% ipython --no-banner

In [1]: import numpy as np

In [2]: np.set_printoptions(suppress=True, linewidth=120)

In [3]: M = np.load("block14.npy")

In [4]: M.round(3)
Out[4]: 
array([[ 0.897, -0.103, -0.103, -0.241, -0.241, -0.241],
       [-0.103,  0.897, -0.103, -0.241, -0.241, -0.241],
       [-0.103, -0.103,  0.897, -0.241, -0.241, -0.241],
       [-0.241, -0.241, -0.241,  0.437, -0.563, -0.563],
       [-0.241, -0.241, -0.241, -0.563,  0.437, -0.563],
       [-0.241, -0.241, -0.241, -0.563, -0.563,  0.437]])

In [5]: vals, V = np.linalg.eigh(M)

In [6]: vec = np.array([4, -1, 3, 0, 2, -1])

In [7]: np.round(vec @ M @ vec / (vec @ vec), 3), round(vals[0], 3), vals[-1]
Out[7]: (np.float64(0.768), np.float64(-1.0), np.float64(1.0))

In [8]: round(vec @ M @ vec, 3)
Out[8]: np.float64(23.816)

In [9]: round(np.abs(M).sum(axis=1).max(), 3), np.abs(vals).max()
Out[9]: (np.float64(2.287), np.float64(1.0))

In [10]: np.round(V * np.maximum(vals, 0) @ V.T, 3)
Out[10]: 
array([[ 0.948, -0.052, -0.052, -0.121, -0.121, -0.121],
       [-0.052,  0.948, -0.052, -0.121, -0.121, -0.121],
       [-0.052, -0.052,  0.948, -0.121, -0.121, -0.121],
       [-0.121, -0.121, -0.121,  0.718, -0.282, -0.282],
       [-0.121, -0.121, -0.121, -0.282,  0.718, -0.282],
       [-0.121, -0.121, -0.121, -0.282, -0.282,  0.718]])

In [11]: vals, V = np.linalg.eigh(M)

In [12]: np.round(np.linalg.eigvalsh(M @ M), 3)
Out[12]: array([1., 1., 1., 1., 1., 1.])

In [13]: np.unique(vals.round(6) + 0, return_counts=True)[1]
Out[13]: array([1, 5])

In [14]: round(vals.sum(), 3), np.trace(M)
Out[14]: (np.float64(4.0), np.float64(4.0))

In [15]: np.round(np.linalg.eigvalsh(M + 4 * np.eye(6)), 3)
Out[15]: array([3., 5., 5., 5., 5., 5.])

In [16]: np.round(np.linalg.svd(M, compute_uv=False), 3)
Out[16]: array([1., 1., 1., 1., 1., 1.])

In [17]: (vals > 1e-8).sum(), (vals < -1e-8).sum()
Out[17]: (np.int64(5), np.int64(1))

In [18]: np.round(V.T @ M @ V, 3) + 0
Out[18]: 
array([[-1.,  0.,  0.,  0.,  0.,  0.],
       [ 0.,  1.,  0.,  0.,  0.,  0.],
       [ 0.,  0.,  1.,  0.,  0.,  0.],
       [ 0.,  0.,  0.,  1.,  0.,  0.],
       [ 0.,  0.,  0.,  0.,  1.,  0.],
       [ 0.,  0.,  0.,  0.,  0.,  1.]])

In [19]: [round(float(np.linalg.det(M[:i, :i])), 2) + 0 for i in range(1, 7)]
Out[19]: [0.9, 0.79, 0.69, 0.13, -0.44, -1.0]

In [20]: C2 = M.T @ M

In [21]: (M @ M.T).shape
Out[21]: (6, 6)

In [22]: np.round(np.linalg.svd(M, compute_uv=False) ** 2, 3)
Out[22]: array([1., 1., 1., 1., 1., 1.])

In [23]: np.allclose(C2, C2.T)
Out[23]: True

In [24]: np.round(np.linalg.eigvalsh(C2)[::-1], 3)
Out[24]: array([1., 1., 1., 1., 1., 1.])

In [25]: C2.round(3) + 0
Out[25]: 
array([[1., 0., 0., 0., 0., 0.],
       [0., 1., 0., 0., 0., 0.],
       [0., 0., 1., 0., 0., 0.],
       [0., 0., 0., 1., 0., 0.],
       [0., 0., 0., 0., 1., 0.],
       [0., 0., 0., 0., 0., 1.]])

In [26]: B = np.array([[1, 1], [1, -1]])

In [27]: rng = np.random.default_rng(5363)

In [28]: arr = np.kron(B, np.kron(B, B))[rng.permutation(8)][:9]

In [29]: arr
Out[29]: 
array([[ 1, -1,  1, -1,  1, -1,  1, -1],
       [ 1,  1,  1,  1,  1,  1,  1,  1],
       [ 1,  1,  1,  1, -1, -1, -1, -1],
       [ 1, -1, -1,  1,  1, -1, -1,  1],
       [ 1, -1,  1, -1, -1,  1, -1,  1],
       [ 1, -1, -1,  1, -1,  1,  1, -1],
       [ 1,  1, -1, -1, -1, -1,  1,  1],
       [ 1,  1, -1, -1,  1,  1, -1, -1]])

In [30]: arr.reshape(-1, 2)
Out[30]: 
array([[ 1, -1],
       [ 1, -1],
       [ 1, -1],
       [ 1, -1],
       [ 1,  1],
       [ 1,  1],
       [ 1,  1],
       [ 1,  1],
       [ 1,  1],
       [ 1,  1],
       [-1, -1],
       [-1, -1],
       [ 1, -1],
       [-1,  1],
       [ 1, -1],
       [-1,  1],
       [ 1, -1],
       [ 1, -1],
       [-1,  1],
       [-1,  1],
       [ 1, -1],
       [-1,  1],
       [-1,  1],
       [ 1, -1],
       [ 1,  1],
       [-1, -1],
       [-1, -1],
       [ 1,  1],
       [ 1,  1],
       [-1, -1],
       [ 1,  1],
       [-1, -1]])

In [31]: blk = arr.reshape(8, 2, -1)

In [32]: blk.sum(axis=1)
Out[32]: 
array([[ 2, -2,  2, -2],
       [ 2,  2,  2,  2],
       [ 0,  0,  0,  0],
       [ 2, -2, -2,  2],
       [ 0,  0,  0,  0],
       [ 0,  0,  0,  0],
       [ 0,  0,  0,  0],
       [ 2,  2, -2, -2]])

In [33]: blk.transpose(1, 0, 2)
Out[33]: 
array([[[ 1, -1,  1, -1],
        [ 1,  1,  1,  1],
        [ 1,  1,  1,  1],
        [ 1, -1, -1,  1],
        [ 1, -1,  1, -1],
        [ 1, -1, -1,  1],
        [ 1,  1, -1, -1],
        [ 1,  1, -1, -1]],

       [[ 1, -1,  1, -1],
        [ 1,  1,  1,  1],
        [-1, -1, -1, -1],
        [ 1, -1, -1,  1],
        [-1,  1, -1,  1],
        [-1,  1,  1, -1],
        [-1, -1,  1,  1],
        [ 1,  1, -1, -1]]])

In [34]: np.swapaxes(blk, 1, 2)[2]
Out[34]: 
array([[ 1, -1],
       [ 1, -1],
       [ 1, -1],
       [ 1, -1]])

In [35]: np.einsum("ihd,ihd->ih", blk, blk)
Out[35]: 
array([[4, 4],
       [4, 4],
       [4, 4],
       [4, 4],
       [4, 4],
       [4, 4],
       [4, 4],
       [4, 4]])

In [36]: f = np.array([1, 2])

In [37]: np.array([np.convolve(row, f, "same") for row in arr])
Out[37]: 
array([[ 1,  1, -1,  1, -1,  1, -1,  1],
       [ 1,  3,  3,  3,  3,  3,  3,  3],
       [ 1,  3,  3,  3,  1, -3, -3, -3],
       [ 1,  1, -3, -1,  3,  1, -3, -1],
       [ 1,  1, -1,  1, -3, -1,  1, -1],
       [ 1,  1, -3, -1,  1, -1,  3,  1],
       [ 1,  3,  1, -3, -3, -3, -1,  3],
       [ 1,  3,  1, -3, -1,  3,  1, -3]])

In [38]: np.correlate(arr[2], arr[6], "full")
Out[38]: array([ 1,  2,  1,  0, -3, -6, -3,  0,  3,  6,  3,  0, -1, -2, -1])

In [39]: np.polyval(f, arr[2])
Out[39]: array([3, 3, 3, 3, 1, 1, 1, 1])

In [40]: np.cross(arr[2, :3], arr[6, :3])
Out[40]: array([-2,  2,  0])

In [41]: np.linalg.matrix_rank(arr)
Out[41]: np.int64(8)

In [42]: arr.shape
Out[42]: (8, 8)

In [43]: np.round(np.linalg.norm(arr), 3)
Out[43]: np.float64(8.0)

In [44]: np.abs(arr).max()
Out[44]: np.int64(1)

In [45]: arr.mean(axis=0)
Out[45]: array([1., 0., 0., 0., 0., 0., 0., 0.])

In [46]: np.unravel_index(np.abs(arr).argmax(), arr.shape)
Out[46]: (np.int64(0), np.int64(0))

In [47]: X = np.loadtxt("data.csv", delimiter=",")

In [48]: X
Out[48]: 
array([[ 1., -2.,  0.,  0.,  0.,  0.,  0.,  0.,  0.,  0.,  0.,  0.],
       [-2.,  3., -2.,  0.,  0.,  0.,  0.,  0.,  0.,  0.,  0.,  0.],
       [ 0., -2.,  3., -2.,  0.,  0.,  0.,  0.,  0.,  0.,  0.,  0.],
       [ 0.,  0., -2.,  2., -2.,  0.,  0.,  0.,  0.,  0.,  0.,  0.],
       [ 0.,  0.,  0., -2.,  1., -2.,  0.,  0.,  0.,  0.,  0.,  0.],
       [ 0.,  0.,  0.,  0., -2.,  2., -2.,  0.,  0.,  0.,  0.,  0.],
       [ 0.,  0.,  0.,  0.,  0., -2.,  2., -2.,  0.,  0.,  0.,  0.],
       [ 0.,  0.,  0.,  0.,  0.,  0., -2.,  2., -2.,  0.,  0.,  0.],
       [ 0.,  0.,  0.,  0.,  0.,  0.,  0., -2.,  3., -2.,  0.,  0.],
       [ 0.,  0.,  0.,  0.,  0.,  0.,  0.,  0., -2.,  3., -2.,  0.],
       [ 0.,  0.,  0.,  0.,  0.,  0.,  0.,  0.,  0., -2.,  3., -2.],
       [ 0.,  0.,  0.,  0.,  0.,  0.,  0.,  0.,  0.,  0., -2.,  0.]])

In [49]: np.all(np.linalg.eigvalsh(X) > 0)
Out[49]: np.False_

In [50]: np.round(np.linalg.eigvalsh(X).min(), 3)
Out[50]: np.float64(-1.982)

In [51]: f = np.array([-2, -1, 4, 1, 2, -4, 2, -4, -4, 5, 4, -3])

In [52]: m1 = 3 * np.eye(12) + np.outer(f, f)

In [53]: m1
Out[53]: 
array([[  7.,   2.,  -8.,  -2.,  -4.,   8.,  -4.,   8.,   8., -10.,  -8.,   6.],
       [  2.,   4.,  -4.,  -1.,  -2.,   4.,  -2.,   4.,   4.,  -5.,  -4.,   3.],
       [ -8.,  -4.,  19.,   4.,   8., -16.,   8., -16., -16.,  20.,  16., -12.],
       [ -2.,  -1.,   4.,   4.,   2.,  -4.,   2.,  -4.,  -4.,   5.,   4.,  -3.],
       [ -4.,  -2.,   8.,   2.,   7.,  -8.,   4.,  -8.,  -8.,  10.,   8.,  -6.],
       [  8.,   4., -16.,  -4.,  -8.,  19.,  -8.,  16.,  16., -20., -16.,  12.],
       [ -4.,  -2.,   8.,   2.,   4.,  -8.,   7.,  -8.,  -8.,  10.,   8.,  -6.],
       [  8.,   4., -16.,  -4.,  -8.,  16.,  -8.,  19.,  16., -20., -16.,  12.],
       [  8.,   4., -16.,  -4.,  -8.,  16.,  -8.,  16.,  19., -20., -16.,  12.],
       [-10.,  -5.,  20.,   5.,  10., -20.,  10., -20., -20.,  28.,  20., -15.],
       [ -8.,  -4.,  16.,   4.,   8., -16.,   8., -16., -16.,  20.,  19., -12.],
       [  6.,   3., -12.,  -3.,  -6.,  12.,  -6.,  12.,  12., -15., -12.,  12.]])

In [54]: C2 = m1.T @ m1

In [55]: (m1 @ m1.T).shape
Out[55]: (12, 12)

In [56]: np.linalg.matrix_rank(C2)
Out[56]: np.int64(12)

In [57]: C2
Out[57]: 
array([[  545.,   268., -1072.,  -268.,  -536.,  1072.,  -536.,  1072.,  1072., -1340., -1072.,   804.],
       [  268.,   143.,  -536.,  -134.,  -268.,   536.,  -268.,   536.,   536.,  -670.,  -536.,   402.],
       [-1072.,  -536.,  2153.,   536.,  1072., -2144.,  1072., -2144., -2144.,  2680.,  2144., -1608.],
       [ -268.,  -134.,   536.,   143.,   268.,  -536.,   268.,  -536.,  -536.,   670.,   536.,  -402.],
       [ -536.,  -268.,  1072.,   268.,   545., -1072.,   536., -1072., -1072.,  1340.,  1072.,  -804.],
       [ 1072.,   536., -2144.,  -536., -1072.,  2153., -1072.,  2144.,  2144., -2680., -2144.,  1608.],
       [ -536.,  -268.,  1072.,   268.,   536., -1072.,   545., -1072., -1072.,  1340.,  1072.,  -804.],
       [ 1072.,   536., -2144.,  -536., -1072.,  2144., -1072.,  2153.,  2144., -2680., -2144.,  1608.],
       [ 1072.,   536., -2144.,  -536., -1072.,  2144., -1072.,  2144.,  2153., -2680., -2144.,  1608.],
       [-1340.,  -670.,  2680.,   670.,  1340., -2680.,  1340., -2680., -2680.,  3359.,  2680., -2010.],
       [-1072.,  -536.,  2144.,   536.,  1072., -2144.,  1072., -2144., -2144.,  2680.,  2153., -1608.],
       [  804.,   402., -1608.,  -402.,  -804.,  1608.,  -804.,  1608.,  1608., -2010., -1608.,  1215.]])

In [58]: vec = np.array([0, -1, 2, -1, 0, 1, -3, 0, 1, -3, 3, -1])

In [59]: y = m1 @ vec

In [60]: b, lr = np.zeros(12), 1 / np.linalg.norm(m1, 2) ** 2

In [61]: for i in range(8):
    ...:     b -= lr * m1.T @ (m1 @ b - y)
    ...:     if i % 2 == 0: print(i, round(np.linalg.norm(m1 @ b - y), 3))
    ...: 
0 17.92
2 17.901
4 17.883
6 17.864

In [62]: b.round(3)
Out[62]: array([ 0.093,  0.042, -0.178, -0.051, -0.093,  0.191, -0.106,  0.187,  0.191, -0.246, -0.174,  0.136])
